$ python -q
>>> import numpy as np
>>> from numpy import linalg as LA
>>> np.set_printoptions(precision=1, suppress=True, linewidth=160, floatmode="fixed")
>>> data = np.load("w.npy")
>>> print(data)
[[ 229  -12 -121 -121  126   94  -26]
 [ -12  145   20   11   -5  -58   80]
 [-121   20  119    5  -92   -4  -73]
 [-121   11    5  182 -118 -122  158]
 [ 126   -5  -92 -118  210   51  -38]
 [  94  -58   -4 -122   51  138 -131]
 [ -26   80  -73  158  -38 -131  262]]
>>> rng = np.random.default_rng(16)
>>> other = data + rng.integers(-2, 3, (7, 6)) @ rng.integers(-2, 3, (6, 7))
>>> print(other)
[[ 228  -10 -123 -121  128   92  -28]
 [ -17  139   18    9   -4  -56   86]
 [-135   25  109    3  -90    8  -74]
 [-135   20   -8  187 -127 -110  158]
 [ 134  -10  -86 -117  209   47  -40]
 [  87  -61   -4 -131   60  140 -123]
 [ -13   75  -62  158  -38 -139  264]]
>>> print(LA.matrix_rank(other - data, tol=1e-8))
6
>>> print(other - data)
[[ -1   2  -2   0   2  -2  -2]
 [ -5  -6  -2  -2   1   2   6]
 [-14   5 -10  -2   2  12  -1]
 [-14   9 -13   5  -9  12   0]
 [  8  -5   6   1  -1  -4  -2]
 [ -7  -3   0  -9   9   2   8]
 [ 13  -5  11   0   0  -8   2]]
>>> print(LA.cond(other) > 100)
True
>>> print(np.argsort(-LA.norm(other, axis=0).round(6), kind="stable")[:3])
[6 0 3]
>>> print([round(float(x), 1) for x in LA.svd(other, compute_uv=False)[:3]])
[629.5, 371.0, 150.2]
>>> Uu, sv, vt = LA.svd(data)
>>> V = vt[:(sv > 1e-8).sum()]
>>> x = data[3] + -3 * data[5] + rng.integers(2) * np.eye(7)[3]
>>> print(x)
[-403.0  185.0   17.0  549.0 -271.0 -536.0  551.0]
>>> print(np.round(V.T @ V, 1) + 0)
[[ 0.8  0.1 -0.3 -0.1 -0.1  0.0 -0.1]
 [ 0.1  1.0  0.1  0.1  0.1  0.0  0.0]
 [-0.3  0.1  0.4 -0.2 -0.2  0.0 -0.1]
 [-0.1  0.1 -0.2  0.9 -0.1  0.0  0.0]
 [-0.1  0.1 -0.2 -0.1  0.9  0.0  0.0]
 [ 0.0  0.0  0.0  0.0  0.0  1.0  0.0]
 [-0.1  0.0 -0.1  0.0  0.0  0.0  1.0]]
